>>> import numpy as np
>>> import numpy.linalg as la
>>> np.set_printoptions(suppress=True, linewidth=120)
>>> def rd(a):
...     return np.round(a, 2) + 0
... 
>>> J = np.load("run9.npy")
>>> print(J)
[[ 1 -1  1]
 [ 1  0  0]
 [ 1  1  1]
 [ 1  2  4]
 [ 1  3  9]
 [ 1  4 16]
 [ 1  5 25]]
>>> # column 2 dominates
>>> q, r_ = la.qr(J)
>>> print(rd(np.abs(np.diag(r_))))
[2.65 5.29 9.17]
>>> print(rd(q @ r_))
[[ 1. -1.  1.]
 [ 1.  0.  0.]
 [ 1.  1.  1.]
 [ 1.  2.  4.]
 [ 1.  3.  9.]
 [ 1.  4. 16.]
 [ 1.  5. 25.]]
>>> print(rd(r_))
[[ -2.65  -5.29 -21.17]
 [  0.     5.29  21.17]
 [  0.     0.     9.17]]
>>> print(np.allclose(r_.T @ r_, J.T @ J))
True
>>> print(rd(np.trace(q @ q.T)))
3.0
>>> print(rd(q.T @ q))
[[1. 0. 0.]
 [0. 1. 0.]
 [0. 0. 1.]]
>>> q, vecs = la.qr(J[:, :2])[0], la.qr(J[:, 2:])[0]
>>> sig = la.svd(q.T @ vecs, compute_uv=False)
>>> print((sig > 0.9).sum())
1
>>> print(rd(np.degrees(np.arccos(sig.clip(0, 1)))))
[17.02]
>>> print(rd(sig))
[0.96]
>>> x0 = np.array([1, 3, 2])
>>> rhs = J @ x0
>>> print(rd(la.pinv(J) @ J))
[[1. 0. 0.]
 [0. 1. 0.]
 [0. 0. 1.]]
>>> print(rd(la.lstsq(J, rhs)[0]))
[1. 3. 2.]
>>> try:
...     la.solve(J, rhs)
... except la.LinAlgError as e:
...     print(e)
... 
Last 2 dimensions of the array must be square
>>> rng = np.random.default_rng(27672)
>>> rhs = rhs + 0.05 * rng.normal(size=7)
>>> print(rd(rhs))
[ 0.03  1.01  6.03 14.93 28.07 45.06 65.97]
>>> b, *_ = la.lstsq(J, rhs)
>>> print(b.round())
[1. 3. 2.]
>>> print(rd(la.norm(rhs - J @ b)))
0.13
>>> print([round(float(la.norm(la.solve(J.T @ J + lam * np.eye(3), J.T @ rhs))), 2) for lam in (0, 1, 10, 100)])
[3.75, 3.46, 2.79, 2.44]
>>> print(rd(b))
[1.02 3.   2.  ]
>>> left, sig, vt = la.svd(J)
>>> print(rd(sig))
[32.17  2.31  1.73]
>>> Y = left[:, :1] @ np.diag(sig[:1]) @ vt[:1]
>>> print(rd(la.norm(J - Y, 2)), rd(sig[1]))
2.31 2.31
>>> print(rd(la.norm(J - Y) / la.norm(J)))
0.09
>>> print(la.matrix_rank(Y))
1
>>> mat = np.loadtxt("a.csv", delimiter=",")
>>> print(mat)
[[ 1. -1.  1. -1.]
 [ 1.  0.  0.  0.]
 [ 1.  1.  1.  1.]
 [ 1.  2.  4.  8.]]
>>> x0 = np.array([1, 3, 5, -3])
>>> h1 = np.maximum(mat @ x0, 0)
>>> print(mat * (h1 > 1e-9)[:, None])
[[ 1. -1.  1. -1.]
 [ 1.  0.  0.  0.]
 [ 1.  1.  1.  1.]
 [ 1.  2.  4.  8.]]
>>> T = np.stack([mat, 4 * mat, mat[::-1]])
>>> print((T @ mat.T).shape)
(3, 4, 4)
>>> print(rd(la.norm(T, axis=(1, 2))))
[ 9.7  38.78  9.7 ]
>>> print(np.einsum("bij,cij->bc", T, T))
[[  94.  376.   -8.]
 [ 376. 1504.  -32.]
 [  -8.  -32.   94.]]
>>> arr = np.load("data.npy")
>>> print(arr)
[[ 8.43  2.29  5.84  6.45]
 [10.    2.33  7.02  5.83]
 [ 8.75  3.4   6.28  6.35]
 [ 7.9   3.13  6.06  5.37]
 [ 7.47  3.41  6.86  6.67]
 [ 9.59  3.36  6.82  6.24]
 [ 7.08  3.56  5.95  4.94]
 [11.3   2.73  6.9   6.06]
 [ 9.15  2.01  6.41  5.67]
 [ 7.87  3.07  4.78  7.36]]
>>> x0 = np.array([4, 1, -5, 0])
>>> rhs = arr @ x0
>>> print(rd(la.lstsq(arr, rhs)[0]))
[ 4.  1. -5.  0.]
>>> print(rd(la.solve(arr.T @ arr, arr.T @ rhs)))
[ 4.  1. -5.  0.]
>>> rhs = rhs + 0.3 * rng.normal(size=10)
>>> print(rd(rhs))
[ 6.94  7.28  7.17  4.21 -0.91  7.47  1.94 13.4   6.23 10.43]
>>> b, *_ = la.lstsq(arr, rhs)
>>> print([round(float(la.norm(la.solve(arr.T @ arr + lam * np.eye(4), arr.T @ rhs))), 2) for lam in (0, 1, 10, 100)])
[6.4, 4.49, 1.63, 0.54]
>>> print(rd(b))
[ 3.96  0.93 -4.94  0.03]
>>> C2 = np.cov(arr, rowvar=False)
>>> print(rd(np.corrcoef(arr.T)))
[[ 1.   -0.47  0.57  0.01]
 [-0.47  1.   -0.11  0.03]
 [ 0.57 -0.11  1.   -0.33]
 [ 0.01  0.03 -0.33  1.  ]]
>>> print(rd(arr.std(axis=0)))
[1.22 0.52 0.65 0.65]
>>> print(np.argsort(-arr.std(axis=0).round(6), kind="stable"))
[0 3 2 1]
>>> idx = rng.permutation(4)
>>> Y = arr[:, idx] * rng.choice([-1, 1], 4)
>>> print(Y)
[[ 2.29 -5.84  8.43 -6.45]
 [ 2.33 -7.02 10.   -5.83]
 [ 3.4  -6.28  8.75 -6.35]
 [ 3.13 -6.06  7.9  -5.37]
 [ 3.41 -6.86  7.47 -6.67]
 [ 3.36 -6.82  9.59 -6.24]
 [ 3.56 -5.95  7.08 -4.94]
 [ 2.73 -6.9  11.3  -6.06]
 [ 2.01 -6.41  9.15 -5.67]
 [ 3.07 -4.78  7.87 -7.36]]
>>> left, _, vt = la.svd(arr.T @ Y)
>>> print(rd(left @ vt))
[[ 0.  0.  1.  0.]
 [ 1.  0.  0.  0.]
 [ 0. -1.  0.  0.]
 [ 0.  0.  0. -1.]]
>>> print(np.argsort(-la.norm(Y, axis=0).round(6), kind="stable")[:3])
[2 1 3]
>>> Xc = arr - arr.mean(axis=1)
Traceback (most recent call last):
  File "<python-input-68>", line 1, in <module>
    Xc = arr - arr.mean(axis=1)
         ~~~~^~~~~~~~~~~~~~~~~~
ValueError: operands could not be broadcast together with shapes (10,4) (10,) 
>>> Xc = arr - arr.mean(axis=0)
>>> left, sig, vt = la.svd(Xc, full_matrices=False)
>>> print(rd(sig ** 2 / (sig ** 2).sum()))
[0.66 0.19 0.1  0.05]
>>> print(rd(np.abs(vt[-1])))
[0.35 0.61 0.63 0.33]
>>> print(la.matrix_rank(Xc))
4
>>> X = np.load("sample10.npy")
>>> print(X)
[[ 2 -1  2]
 [-1 -4 -1]
 [ 2 -1  2]]
>>> f, v = X[1], X[2]
>>> print(f @ v)
0
>>> p = (f @ v) / (f @ f) * f
>>> print((v - p) @ f)
0.0
>>> print(la.matrix_rank(np.outer(f, v)))
1
>>> print(rd(la.norm(f + v) ** 2 + la.norm(f - v) ** 2))
54.0
>>> print(v - p)
[ 2. -1.  2.]
>>> K = np.load("dump.npy")
>>> print(K)
[[ 1  2 -1  0  0 -2  1 -2]
 [ 2  1  2 -2  1  0  2 -1]
 [ 0  2 -2  0 -2  0  1 -1]
 [ 1 -1 -2  0  0 -1  2  1]
 [-1 -2  2 -2  2 -1  1  2]
 [ 9  6  7 -8  4 -2  9 -6]]
>>> left, sig, vt = la.svd(K)
>>> vecs = vt[:(sig > 1e-8).sum()]
>>> x0 = K[3] + -2 * K[5] + rng.integers(2) * np.eye(8)[6]
>>> print(x0)
[-17. -13. -16.  16.  -8.   3. -15.  13.]
>>> print(np.allclose(vecs.T @ vecs @ x0, x0))
False
>>> print(la.matrix_rank(np.vstack([K, x0])))
6
>>> print(la.matrix_rank(K, rtol=0.1))
4
>>> print([round(float(x), 2) for x in la.svd(K, compute_uv=False)[:3]])
[19.76, 6.21, 3.74]
>>> F = np.array([[4, -2, -4, 2, -1, -2],
...     [-6, 6, -6, -3, 3, -3],
...     [2, -2, 4, 1, -1, 2],
...     [-6, 3, 6, 6, -3, -6],
...     [9, -9, 9, -9, 9, -9],
...     [-3, 3, -6, 3, -3, 6]])
>>> idx = rng.permutation(6)
>>> print(idx)
[1 5 3 0 2 4]
>>> Y = F[idx][:, idx]
>>> print(rd(la.det(Y)), rd(la.det(F[idx])))
6561.0 -6561.0
>>> print(np.diag(Y))
[6 6 6 4 4 9]
>>> print(np.allclose(Y, F))
False
>>> idx = rng.permutation(6)
>>> Y = F[:, idx] * rng.choice([-1, 1], 6)
>>> print(Y)
[[-2  4  1  2 -2  4]
 [ 6 -6 -3  3  3  6]
 [-2  2  1 -2 -1 -4]
 [ 3 -6  3  6 -6 -6]
 [-9  9 -9  9  9 -9]
 [ 3 -3  3 -6 -3  6]]
>>> left, _, vt = la.svd(F.T @ Y)
>>> print(rd(la.lstsq(F, Y)[0]))
[[ 0.  1.  0.  0.  0.  0.]
 [ 1.  0.  0.  0.  0.  0.]
 [ 0.  0.  0.  0.  0. -1.]
 [ 0.  0.  0.  0. -1.  0.]
 [ 0.  0. -1.  0.  0.  0.]
 [ 0.  0.  0. -1.  0.  0.]]
>>> m1 = np.load("x.npy")
>>> print(rd(m1))
[[-3.37 -6.79  1.15 -4.08  2.05  2.21 -3.93]
 [ 2.31  3.33  0.93  5.93  1.16 -3.24  5.97]
 [ 1.46  5.21 -3.43 -3.55 -5.26  1.97 -3.86]
 [-1.63 -5.52  3.45  3.27  5.3  -1.81  3.58]
 [-2.14 -6.41  3.44  2.32  5.34 -1.3   2.64]
 [ 3.12  7.73 -2.92  0.41 -4.67 -0.2   0.12]
 [ 2.61  7.12 -3.31 -1.24 -5.2   0.71 -1.56]
 [ 2.8   4.75  0.21  5.52  0.03 -3.01  5.49]
 [ 2.77  7.35 -3.23 -0.79 -5.09  0.46 -1.1 ]
 [ 0.07  2.41 -2.96 -5.24 -4.42  2.88 -5.49]
 [ 3.37  6.79 -1.15  4.08 -2.05 -2.21  3.93]
 [-0.64 -3.6   3.21  4.66  4.86 -2.57  4.94]
 [ 1.78  1.94  1.54  6.08  2.12 -3.32  6.18]
 [-0.19 -2.65  3.01  5.14  4.51 -2.83  5.39]
 [-3.24 -7.8   2.75 -0.94  4.42  0.49 -0.66]
 [-3.17 -7.76  2.85 -0.63  4.57  0.32 -0.35]
 [-3.44 -7.63  2.06 -2.57  3.41  1.38 -2.35]
 [-0.71 -3.74  3.24  4.58  4.9  -2.53  4.86]]
>>> C2 = np.cov(m1, rowvar=False)
>>> print(np.argwhere(np.triu(np.abs(np.corrcoef(m1.T)) > 0.8, 1)))
[[0 1]
 [1 2]
 [1 4]
 [2 4]
 [3 5]
 [3 6]
 [5 6]]
>>> print(rd(np.corrcoef(m1[:, 3], m1[:, 6])[0, 1]))
1.0
>>> print(rd(np.median(m1, axis=0)))
[-0.06 -0.35  1.35  1.37  2.09 -0.75  1.38]
>>> print(rd(np.polyfit(m1[:, 3], m1[:, 6], 1)))
[1.02 0.02]
>>> print(np.argsort(-m1.std(axis=0).round(6), kind="stable"))
[1 4 6 3 2 0 5]
